In [1]: import numpy as np

In [2]: from numpy import linalg as LA

In [3]: np.set_printoptions(precision=1, suppress=True, linewidth=120)

In [4]: X = np.load("m.npy")

In [5]: X
Out[5]: 
array([[  58.2,  -21.2,  -39.7, -100.7,    1.3,  -19.7,  -38.8],
       [  59.1,  -19.6,  -42. , -100.3,    0.1,  -19.7,  -37.7],
       [  59.7,  -18.1,  -40.4, -100.4,    0.2,  -21. ,  -39.4],
       [  60.8,  -20.5,  -40. , -102.8,    0.1,  -20.8,  -40.4],
       [  60.6,  -19.7,  -41. , -100. ,    0.6,  -20.4,  -39.4],
       [  62.1,  -22. ,  -39.9, -100.4,    0.9,  -19. ,  -40.5],
       [  59.3,  -19.5,  -39.3, -100.9,   -1.1,  -21.3,  -39.1],
       [  59.3,  -19.9,  -40.3, -100. ,   -0.9,  -20. ,  -39.3],
       [  59.5,  -19.2,  -37.9,  -99.2,   -0.4,  -19.7,  -42.4],
       [  59.1,  -19.5,  -40.7,  -98.4,   -0.6,  -20.2,  -39.9],
       [  61.7,  -22. ,  -38.9,  -99.1,    0.4,  -18.4,  -41.2],
       [  58.8,  -19.5,  -39.4, -100.4,    0.6,  -19.4,  -39.6],
       [  58.8,  -19. ,  -40.3,  -99.5,   -0.6,  -20.7,  -39.8],
       [  60. ,  -21.3,  -40.1,  -99.3,   -1.1,  -20.8,  -40. ],
       [  60.5,  -19.1,  -40.8,  -98.8,   -0.4,  -20.7,  -40. ],
       [  59.6,  -20.2,  -41.1, -101. ,    0.7,  -20.9,  -39.8],
       [  58.2,  -20.8,  -39.9,  -99.1,   -0.5,  -20.9,  -40.3],
       [  60.6,  -19.9,  -40.8,  -99.9,   -0.2,  -19.7,  -39.5],
       [  60.2,  -20.8,  -39.6,  -99.6,    0.8,  -20.8,  -38.1],
       [  59.4,  -21.7,  -39.3, -100.7,   -1.3,  -18.6,  -41.6],
       [  60.5,  -21.7,  -39.3, -100.2,   -2.5,  -19.8,  -41.6],
       [  58.6,  -20.6,  -39.8, -100.8,    0. ,  -18.9,  -41. ],
       [  59.5,  -20.4,  -40.7, -100.9,   -0.5,  -20.4,  -37.2],
       [  59.1,  -20.8,  -41.4, -100.5,    0. ,  -20.8,  -41.6]])

In [6]: cen = X - X.mean(axis=0)

In [7]: left, sigma, vt = LA.svd(cen, full_matrices=False)

In [8]: print((np.sign(left[:, 0]) == np.sign(left[0, 0])).astype(int))
[1 1 1 0 1 0 1 1 0 1 0 1 1 0 1 1 0 1 1 0 0 0 1 0]

In [9]: LA.matrix_rank(cen)
Out[9]: np.int64(7)

In [10]: np.abs(vt[-1])
Out[10]: array([0.1, 0.4, 0.2, 0.2, 0.4, 0.8, 0.1])

In [11]: np.round(sigma ** 2 / (sigma ** 2).sum(), 1) + 0
Out[11]: array([0.4, 0.2, 0.1, 0.1, 0.1, 0.1, 0. ])

In [12]: print(np.round((sigma ** 2).sum() ** 2 / (sigma ** 4).sum(), 1))
4.7

In [13]: np.searchsorted(np.cumsum(sigma ** 2) / (sigma ** 2).sum(), 0.9) + 1
Out[13]: np.int64(6)

In [14]: left, sigma, vt = LA.svd(X)

In [15]: print(np.argmax(sigma[:-1] / (sigma[1:] + 1e-6)) + 1)
1

In [16]: Y = left[:, :1] @ np.diag(sigma[:1]) @ vt[:1]

In [17]: round(LA.norm(X - Y) / LA.norm(X), 1)
Out[17]: np.float64(0.0)

In [18]: LA.matrix_rank(Y)
Out[18]: np.int64(1)

In [19]: print(np.round(LA.norm(X - Y, 2), 1), round(float(sigma[1]), 1))
7.4 7.4

In [20]: A = np.loadtxt("dump.csv", delimiter=",")

In [21]: A
Out[21]: 
array([[ 1.,  1., -2., -2., -3.],
       [-1.,  1., -3.,  1., -3.],
       [-3.,  3.,  1., -1.,  2.],
       [-1.,  0., -3.,  3.,  3.],
       [ 0., -3., -3., -3.,  3.]])

In [22]: T = np.stack([A, 5 * A, A[::-1]])

In [23]: print(LA.norm(T, axis=(1, 2)))
[11.3 56.6 11.3]

In [24]: (T @ A.T).shape
Out[24]: (3, 5, 5)

In [25]: E = np.load("case13.npy")

In [26]: E
Out[26]: 
array([[ 1.,  6.,  0.,  0.],
       [ 0.,  1.,  0.,  0.],
       [ 0.,  0.,  2.,  2.],
       [ 0.,  0., -1., -2.]])

In [27]: np.sort(LA.eigvals(E).real)
Out[27]: array([-1.4,  1. ,  1. ,  1.4])

In [28]: E @ E
Out[28]: 
array([[ 1., 12.,  0.,  0.],
       [ 0.,  1.,  0.,  0.],
       [ 0.,  0.,  2.,  0.],
       [ 0.,  0.,  0.,  2.]])

In [29]: round(LA.det(E), 1)
Out[29]: np.float64(-2.0)

In [30]: (E != 0).astype(int)
Out[30]: 
array([[1, 1, 0, 0],
       [0, 1, 0, 0],
       [0, 0, 1, 1],
       [0, 0, 1, 1]])

In [31]: u = np.array([-4, 1, -2, 1])

In [32]: Y = E + np.outer(u, np.eye(4)[0])

In [33]: Y
Out[33]: 
array([[-3.,  6.,  0.,  0.],
       [ 1.,  1.,  0.,  0.],
       [-2.,  0.,  2.,  2.],
       [ 1.,  0., -1., -2.]])

In [34]: np.round(LA.det(Y) / LA.det(E), 1), round(float(1 + LA.solve(E, u)[0]), 1)
Out[34]: (np.float64(-9.0), -9.0)

In [35]: u, g = E[2], E[0]

In [36]: u @ u
Out[36]: np.float64(8.0)

In [37]: u @ g
Out[37]: np.float64(0.0)

In [38]: p = (u @ g) / (u @ u) * u

In [39]: np.outer(u, g)
Out[39]: 
array([[ 0.,  0.,  0.,  0.],
       [ 0.,  0.,  0.,  0.],
       [ 2., 12.,  0.,  0.],
       [ 2., 12.,  0.,  0.]])

In [40]: (g - p) @ u
Out[40]: np.float64(0.0)

In [41]: LA.matrix_rank(np.outer(u, g))
Out[41]: np.int64(1)

In [42]: p
Out[42]: array([0., 0., 0., 0.])

In [43]: np.allclose(E, E.T)
Out[43]: False

In [44]: np.sort(np.abs(LA.eigvals(E)))
Out[44]: array([1. , 1. , 1.4, 1.4])

In [45]: np.trace(E)
Out[45]: np.float64(2.0)

In [46]: E @ E
Out[46]: 
array([[ 1., 12.,  0.,  0.],
       [ 0.,  1.,  0.,  0.],
       [ 0.,  0.,  2.,  0.],
       [ 0.,  0.,  0.,  2.]])

In [47]: round(float(LA.det(2 * E)), 1), np.round(LA.det(E), 1)
Out[47]: (-32.0, np.float64(-2.0))

In [48]: np.einsum("ij,ji->", E, E)
Out[48]: np.float64(6.0)

In [49]: np.kron(np.eye(2, dtype=int), E)
Out[49]: 
array([[ 1.,  6.,  0.,  0.,  0.,  0.,  0.,  0.],
       [ 0.,  1.,  0.,  0.,  0.,  0.,  0.,  0.],
       [ 0.,  0.,  2.,  2.,  0.,  0.,  0.,  0.],
       [ 0.,  0., -1., -2.,  0.,  0., -0., -0.],
       [ 0.,  0.,  0.,  0.,  1.,  6.,  0.,  0.],
       [ 0.,  0.,  0.,  0.,  0.,  1.,  0.,  0.],
       [ 0.,  0.,  0.,  0.,  0.,  0.,  2.,  2.],
       [ 0.,  0., -0., -0.,  0.,  0., -1., -2.]])

In [50]: np.round(LA.det(E.T), 1)
Out[50]: np.float64(-2.0)

In [51]: F = np.load("layer17.npy")

In [52]: F
Out[52]: 
array([[ 2,  2,  1,  3],
       [ 2,  5,  2,  6],
       [ 3,  5,  3,  7],
       [ 6,  6,  4,  8],
       [ 6,  7,  6, 11],
       [ 9,  8,  7, 12],
       [12, 11,  9, 14],
       [12, 12, 10, 14],
       [15, 12, 13, 16],
       [18, 15, 13, 16],
       [19, 15, 16, 19],
       [22, 17, 17, 20],
       [22, 20, 19, 23],
       [25, 20, 20, 24],
       [26, 21, 22, 25],
       [29, 21, 22, 28],
       [31, 22, 24, 28],
       [34, 25, 27, 28],
       [35, 26, 29, 31],
       [36, 29, 29, 34],
       [36, 29, 32, 35],
       [37, 31, 33, 36],
       [37, 33, 35, 36],
       [37, 36, 36, 38],
       [39, 37, 36, 40]])

In [53]: cen = F - F.mean(axis=0)

In [54]: V = LA.svd(cen)[2][:1]

In [55]: Y = cen - cen @ V.T @ V

In [56]: np.round(LA.norm(Y) / LA.norm(cen), 1)
Out[56]: np.float64(0.1)

In [57]: LA.norm(Y, axis=1).round(6).argmax()
Out[57]: np.int64(23)

In [58]: cen = (F - F.mean(axis=0)) / F.std(axis=0)

In [59]: np.argwhere(np.abs(cen) > 2)
Out[59]: array([], shape=(0, 2), dtype=int64)

In [60]: print(cen.std(axis=0))
[1. 1. 1. 1.]

In [61]: b = LA.lstsq(np.delete(cen, 0, axis=1), cen[:, 0])[0]

In [62]: print(b)
[-0.6  1.   0.5]

In [63]: np.round(1 - np.var(cen[:, 0] - np.delete(cen, 0, axis=1) @ b), 1)
Out[63]: np.float64(1.0)

In [64]: np.abs(b).argmax()
Out[64]: np.int64(1)

In [65]: LA.matrix_rank(F, rtol=0.1)
Out[65]: np.int64(1)

In [66]: np.round(LA.norm(F, 2) / LA.norm(F), 1)
Out[66]: np.float64(1.0)

In [67]: round(np.log10(LA.cond(F)))
Out[67]: 2

In [68]: T = np.stack([F, -1 * F, F[::-1]])

In [69]: (T @ F.T).shape
Out[69]: (3, 25, 25)

In [70]: LA.norm(T, axis=(1, 2))
Out[70]: array([232.9, 232.9, 232.9])

In [71]: mat = np.loadtxt("mat.csv", delimiter=",")

In [72]: mat
Out[72]: 
array([[-4. ,  9. , -5.8,  3.9],
       [-4. ,  8.8, -6. ,  4. ],
       [-4.1,  9. , -5.9,  4. ],
       [-4. ,  8.9, -5.8,  4. ],
       [-3.9,  9. , -6.3,  4. ],
       [-4.1,  9. , -6. ,  4. ],
       [-3.8,  8.9, -5.9,  4. ],
       [-3.9,  8.9, -6. ,  3.9],
       [-4. ,  9.1, -6. ,  4.1],
       [-3.9,  9. , -5.9,  4. ],
       [-4. ,  9.1, -6. ,  4. ],
       [ 9. , -1. , -1.1,  7.9],
       [ 8.9, -0.9, -1. ,  8. ],
       [ 9.1, -0.9, -1.1,  8. ],
       [ 9. , -1. , -1. ,  8.1],
       [ 9. , -0.9, -1.1,  8. ],
       [ 8.9, -1. , -1. ,  8.1],
       [ 8.8, -1. , -1. ,  7.8],
       [ 8.9, -0.9, -1.1,  8.1],
       [ 8.9, -1. , -0.9,  8. ],
       [ 9. , -1. , -1. ,  8.1],
       [ 8.8, -1. , -1. ,  8.1]])

In [73]: Q, V = LA.qr(F[:, :2])[0], LA.qr(F[:, 2:])[0]

In [74]: sigma = LA.svd(Q.T @ V, compute_uv=False)

In [75]: sigma
Out[75]: array([1. , 0.1])

In [76]: rng = np.random.default_rng(44297)

In [77]: Y = mat + rng.integers(-2, 3, (22, 2)) @ rng.integers(-2, 3, (2, 4))

In [78]: Y
Out[78]: 
array([[ -1. ,  15. ,  -7.8,   0.9],
       [ -1. ,  14.8,  -8. ,   1. ],
       [ -6.1,   5. ,  -3.9,   6. ],
       [ -4. ,   8.9,  -1.8,   4. ],
       [ -6.9,   3. ,  -2.3,   7. ],
       [ -3.1,  11. ,  -8. ,   3. ],
       [ -1.8,  12.9,  -7.9,   2. ],
       [ -2.9,  10.9, -10. ,   2.9],
       [ -1. ,  15.1,  -8. ,   1.1],
       [ -1.9,  13. ,  -7.9,   2. ],
       [ -4. ,   9.1,  -8. ,   4. ],
       [  6. ,  -7. ,   2.9,  10.9],
       [  8.9,  -0.9,   1. ,   8. ],
       [  9.1,  -0.9,  -5.1,   8. ],
       [  9. ,  -1. ,   3. ,   8.1],
       [  7. ,  -4.9,   2.9,  10. ],
       [  4.9,  -9. ,   3. ,  12.1],
       [  5.8,  -7. ,   3. ,  10.8],
       [ 11.9,   5.1,  -5.1,   5.1],
       [  7.9,  -3. ,   3.1,   9. ],
       [  9. ,  -1. ,  -3. ,   8.1],
       [  7.8,  -3. ,  -1. ,   9.1]])

In [79]: LA.matrix_rank(Y - mat, tol=1e-8)
Out[79]: np.int64(2)

In [80]: Y = mat / LA.norm(mat, axis=1, keepdims=True)

In [81]: cov = Y @ Y.T

In [82]: LA.norm(Y, axis=1)
Out[82]: array([1., 1., 1., 1., 1., 1., 1., 1., 1., 1., 1., 1., 1., 1., 1., 1., 1., 1., 1., 1., 1., 1.])

In [83]: M = np.load("test18.npy")

In [84]: M
Out[84]: 
array([[-3.,  6.,  4., -6., -4.],
       [ 5., -4.,  3., -3.,  2.],
       [ 0., -5., -7., -3., -1.],
       [ 0., -6., -2., -1.,  3.],
       [ 0.,  0.,  0.,  0.,  2.]])

In [85]: theta = np.radians(135)

In [86]: R = np.eye(5)

In [87]: R[3, 3] = R[0, 0] = np.cos(theta)

In [88]: R[3, 0], R[0, 3] = -np.sin(theta), np.sin(theta)

In [89]: R
Out[89]: 
array([[-0.7,  0. ,  0. ,  0.7,  0. ],
       [ 0. ,  1. ,  0. ,  0. ,  0. ],
       [ 0. ,  0. ,  1. ,  0. ,  0. ],
       [-0.7,  0. ,  0. , -0.7,  0. ],
       [ 0. ,  0. ,  0. ,  0. ,  1. ]])

In [90]: Y = M @ R.T

In [91]: np.allclose(M @ M.T, Y @ Y.T)
Out[91]: True

In [92]: Y
Out[92]: 
array([[-2.1,  6. ,  4. ,  6.4, -4. ],
       [-5.7, -4. ,  3. , -1.4,  2. ],
       [-2.1, -5. , -7. ,  2.1, -1. ],
       [-0.7, -6. , -2. ,  0.7,  3. ],
       [ 0. ,  0. ,  0. ,  0. ,  2. ]])

In [93]: LA.svd(M, compute_uv=False), LA.svd(Y, compute_uv=False)
Out[93]: (array([13.4,  8. ,  7.6,  3. ,  1.3]), array([13.4,  8. ,  7.6,  3. ,  1.3]))

In [94]: print(np.allclose(LA.norm(M, axis=1), LA.norm(Y, axis=1)))
True

In [95]: arr = np.loadtxt("x.csv", delimiter=",")

In [96]: arr
Out[96]: 
array([[-2.,  0.,  1.,  3.,  1.,  3.],
       [ 0., -3., -3.,  3.,  2.,  3.],
       [ 0.,  1., -3., -2.,  3., -3.],
       [ 0., -3., -2., -3.,  3.,  0.],
       [ 0., -1.,  0.,  2., -1.,  0.],
       [ 0., -2., -2.,  0., -1.,  3.]])

In [97]: vec = np.array([5, 6, 4, 0, 4, 8])

In [98]: a = np.maximum(arr @ vec, 0)

In [99]: arr * (a > 1e-9)[:, None]
Out[99]: 
array([[-2.,  0.,  1.,  3.,  1.,  3.],
       [ 0., -3., -3.,  3.,  2.,  3.],
       [ 0.,  0., -0., -0.,  0., -0.],
       [ 0., -0., -0., -0.,  0.,  0.],
       [ 0., -0.,  0.,  0., -0.,  0.],
       [ 0., -0., -0.,  0., -0.,  0.]])
